% ipython --no-banner

In [1]: import numpy as np

In [2]: import numpy.linalg as la

In [3]: np.set_printoptions(precision=2, suppress=True, linewidth=160, floatmode="fixed")

In [4]: Y = np.array([[3, 5, 0, 1, 3, 2, 0],
   ...:     [3, 4, 5, 5, 4, 4, 3],
   ...:     [2, 4, 2, 3, 2, 1, 1],
   ...:     [3, 0, 5, 2, 5, 5, 2],
   ...:     [1, 4, 4, 5, 5, 5, 1],
   ...:     [5, 2, 5, 2, 4, 3, 4],
   ...:     [3, 3, 1, 4, 3, 3, 1]])

In [5]: Y[-1] = Y[0]

In [6]: X = Y + 0.05 * np.eye(7)

In [7]: print(X)
[[3.05 5.00 0.00 1.00 3.00 2.00 0.00]
 [3.00 4.05 5.00 5.00 4.00 4.00 3.00]
 [2.00 4.00 2.05 3.00 2.00 1.00 1.00]
 [3.00 0.00 5.00 2.05 5.00 5.00 2.00]
 [1.00 4.00 4.00 5.00 5.05 5.00 1.00]
 [5.00 2.00 5.00 2.00 4.00 3.05 4.00]
 [3.00 5.00 0.00 1.00 3.00 2.00 0.05]]

In [8]: rng = np.random.default_rng(1040)

In [9]: labels = rng.permutation(7)

In [10]: print(labels)
[4 5 3 2 1 0 6]

In [11]: Y = X[labels][:, labels]

In [12]: print(np.trace(Y))
19.35

In [13]: print(np.diag(Y))
[5.05 3.05 2.05 2.05 4.05 3.05 0.05]

In [14]: print(Y)
[[5.05 5.00 5.00 4.00 4.00 1.00 1.00]
 [4.00 3.05 2.00 5.00 2.00 5.00 4.00]
 [5.00 5.00 2.05 5.00 0.00 3.00 2.00]
 [2.00 1.00 3.00 2.05 4.00 2.00 1.00]
 [4.00 4.00 5.00 5.00 4.05 3.00 3.00]
 [3.00 2.00 1.00 0.00 5.00 3.05 0.00]
 [3.00 2.00 1.00 0.00 5.00 3.00 0.05]]

In [15]: print(round(float(la.det(Y)), 2), np.round(la.det(X[labels]), 2))
-1.67 -1.67

In [16]: print(np.sort(np.abs(la.eigvals(Y))))
[ 0.05  0.16  0.67  1.49  3.16  3.16 21.21]

In [17]: left, s, VT = la.svd(X)

In [18]: print(s.round(2) + 0)
[21.61  7.22  4.62  3.47  0.62  0.34  0.00]

In [19]: Y = left[:, :6] @ np.diag(s[:6]) @ VT[:6]

In [20]: print(la.matrix_rank(Y))
6

In [21]: print(np.round(np.abs(X - Y).max(), 2))
0.0

In [22]: print(la.matrix_rank(X, rtol=0.05))
4

In [23]: print(np.round(la.norm(X - Y) / la.norm(X), 2))
0.0

In [24]: W0 = np.array([[1, -1, 1, -1],
    ...:     [1, 0, 0, 0],
    ...:     [1, 1, 1, 1],
    ...:     [1, 2, 4, 8],
    ...:     [1, 3, 9, 27],
    ...:     [1, 4, 16, 64],
    ...:     [1, 5, 25, 125],
    ...:     [1, 6, 36, 216],
    ...:     [1, 7, 49, 343],
    ...:     [1, 8, 64, 512],
    ...:     [1, 9, 81, 729]])

In [25]: # column 3 is much longer than the rest

In [26]: Y = np.c_[W0[:, :3] @ np.array([[-1, 3, 1], [-3, 5, -4], [-2, 2, 2]]), np.array([5, -1, -2, 6, -2, -7, 3, -1, 8, 4, 9])]

In [27]: print(Y)
[[   0    0    7    5]
 [  -1    3    1   -1]
 [  -6   10   -1   -2]
 [ -15   21    1    6]
 [ -28   36    7   -2]
 [ -45   55   17   -7]
 [ -66   78   31    3]
 [ -91  105   49   -1]
 [-120  136   71    8]
 [-153  171   97    4]
 [-190  210  127    9]]

In [28]: print(la.matrix_rank(Y))
4

In [29]: vec = np.array([2, -1, 0, -2])

In [30]: rhs = W0 @ vec

In [31]: beta, lr = np.zeros(4), 1 / la.norm(W0, 2) ** 2

In [32]: for i in range(10):
    ...:     beta -= lr * W0.T @ (W0 @ beta - rhs)
    ...:     if i % 2 == 0: print(i, round(la.norm(W0 @ beta - rhs), 2))
    ...: 
0 4.57
2 4.56
4 4.56
6 4.56
8 4.56

In [33]: print(beta.round(2) + 0)
[ 0.00 -0.03 -0.24 -1.98]

In [34]: left, s, VT = la.svd(W0)

In [35]: print(s)
[996.78  21.25   2.16   1.75]

In [36]: Y = left[:, :1] @ np.diag(s[:1]) @ VT[:1]

In [37]: print(la.matrix_rank(W0, rtol=0.05))
1

In [38]: print(np.round(la.norm(W0 - Y) / la.norm(W0), 2))
0.02

In [39]: print(np.round(la.norm(W0 - Y, 2), 2), np.round(s[1], 2))
21.25 21.25

In [40]: mat = np.load("data.npy")

In [41]: print(mat)
[[ 1.00  0.00  0.00  0.00  0.00  0.00  0.00  0.00  0.00  0.00  0.00  0.00  0.00  0.00  0.00]
 [ 0.00 -1.00  0.00  0.00  0.00  0.00  0.00  0.00  0.00  0.00  0.00  0.00  0.00  0.00  0.00]
 [ 0.00  0.00  1.00  0.00  0.00  0.00  0.00  0.00  0.00  0.00  0.00  0.00  0.00  0.00  0.00]
 [ 0.00  0.00  0.00  1.00  0.00  0.00  0.00  0.00  0.00  0.00  0.00  0.00  0.00  0.00  0.00]
 [ 0.00  0.00  0.00  0.00  1.00  0.00  0.00  0.00  0.00  0.00  0.00  0.00  0.00  0.00  0.00]
 [ 0.00  0.00  0.00  0.00  0.00  1.00  0.00  0.00  0.00  0.00  0.00  0.00  0.00  0.00  0.00]
 [ 0.00  0.00  0.00  0.00  0.00  0.00  1.00  0.00  0.00  0.00  0.00  0.00  0.00  0.00  0.00]
 [ 0.00  0.00  0.00  0.00  0.00  0.00  0.00  1.00  0.00  0.00  0.00  0.00  0.00  0.00  0.00]
 [ 0.00  0.00  0.00  0.00  0.00  0.00  0.00  0.00  1.00  0.00  0.00  0.00  0.00  0.00  0.00]
 [ 0.00  0.00  0.00  0.00  0.00  0.00  0.00  0.00  0.00  1.00  0.00  0.00  0.00  0.00  0.00]
 [ 0.00  0.00  0.00  0.00  0.00  0.00  0.00  0.00  0.00  0.00  1.00  0.00  0.00  0.00  0.00]
 [ 0.00  0.00  0.00  0.00  0.00  0.00  0.00  0.00  0.00  0.00  0.00  1.00  0.00  0.00  0.00]
 [ 0.00  0.00  0.00  0.00  0.00  0.00  0.00  0.00  0.00  0.00  0.00  0.00  1.00  0.00  0.00]
 [ 0.00  0.00  0.00  0.00  0.00  0.00  0.00  0.00  0.00  0.00  0.00  0.00  0.00 -1.00  0.00]
 [ 0.00  0.00  0.00  0.00  0.00  0.00  0.00  0.00  0.00  0.00  0.00  0.00  0.00  0.00  1.00]]

In [42]: Y = mat / la.norm(mat, axis=1, keepdims=True)

In [43]: cov = Y @ Y.T

In [44]: print((cov - 2 * np.eye(15)).round(6).argmax(axis=1))
[1 0 0 0 0 0 0 0 0 0 0 0 0 0 0]

In [45]: print(np.degrees(np.arccos(np.clip(cov[13, 4], -1, 1))))
90.0

In [46]: Y = la.inv(mat)

In [47]: print(round(la.det(mat) * la.det(Y), 2))
1.0

In [48]: Y = np.array([[5, -1, 4, -3, 3, 2, 0, 4, 1],
    ...:     [-2, -1, 1, 2, -1, 5, 2, -3, 0],
    ...:     [-5, 1, 1, -5, -1, 5, 0, -1, -2],
    ...:     [1, 0, 5, -5, 3, 1, 0, 0, -5],
    ...:     [-3, 4, -1, 0, -5, 4, 2, -5, -2],
    ...:     [-1, -2, 1, 1, 4, -5, 1, 0, 3],
    ...:     [-3, 4, 2, 4, 5, -1, -3, -5, 4],
    ...:     [-5, -5, -2, 3, 3, -1, -2, 0, 4],
    ...:     [3, 5, -2, 4, 0, 2, 4, -1, 1]])

In [49]: M = np.triu(Y, 1)

In [50]: print(M)
[[ 0 -1  4 -3  3  2  0  4  1]
 [ 0  0  1  2 -1  5  2 -3  0]
 [ 0  0  0 -5 -1  5  0 -1 -2]
 [ 0  0  0  0  3  1  0  0 -5]
 [ 0  0  0  0  0  4  2 -5 -2]
 [ 0  0  0  0  0  0  1  0  3]
 [ 0  0  0  0  0  0  0 -5  4]
 [ 0  0  0  0  0  0  0  0  4]
 [ 0  0  0  0  0  0  0  0  0]]

In [51]: # triangular

In [52]: left, s, VT = la.svd(M)

In [53]: evecs = VT[:(s > 1e-8).sum()]

In [54]: vec = M[3] + 2 * M[0] + rng.integers(2) * np.eye(9)[5]

In [55]: print(vec)
[ 0.00 -2.00  8.00 -6.00  9.00  5.00  0.00  8.00 -3.00]

In [56]: print(np.round(evecs.T @ evecs, 2) + 0)
[[0.00 0.00 0.00 0.00 0.00 0.00 0.00 0.00 0.00]
 [0.00 1.00 0.00 0.00 0.00 0.00 0.00 0.00 0.00]
 [0.00 0.00 1.00 0.00 0.00 0.00 0.00 0.00 0.00]
 [0.00 0.00 0.00 1.00 0.00 0.00 0.00 0.00 0.00]
 [0.00 0.00 0.00 0.00 1.00 0.00 0.00 0.00 0.00]
 [0.00 0.00 0.00 0.00 0.00 1.00 0.00 0.00 0.00]
 [0.00 0.00 0.00 0.00 0.00 0.00 1.00 0.00 0.00]
 [0.00 0.00 0.00 0.00 0.00 0.00 0.00 1.00 0.00]
 [0.00 0.00 0.00 0.00 0.00 0.00 0.00 0.00 1.00]]

In [57]: print(np.diag(evecs.T @ evecs))
[0.00 1.00 1.00 1.00 1.00 1.00 1.00 1.00 1.00]
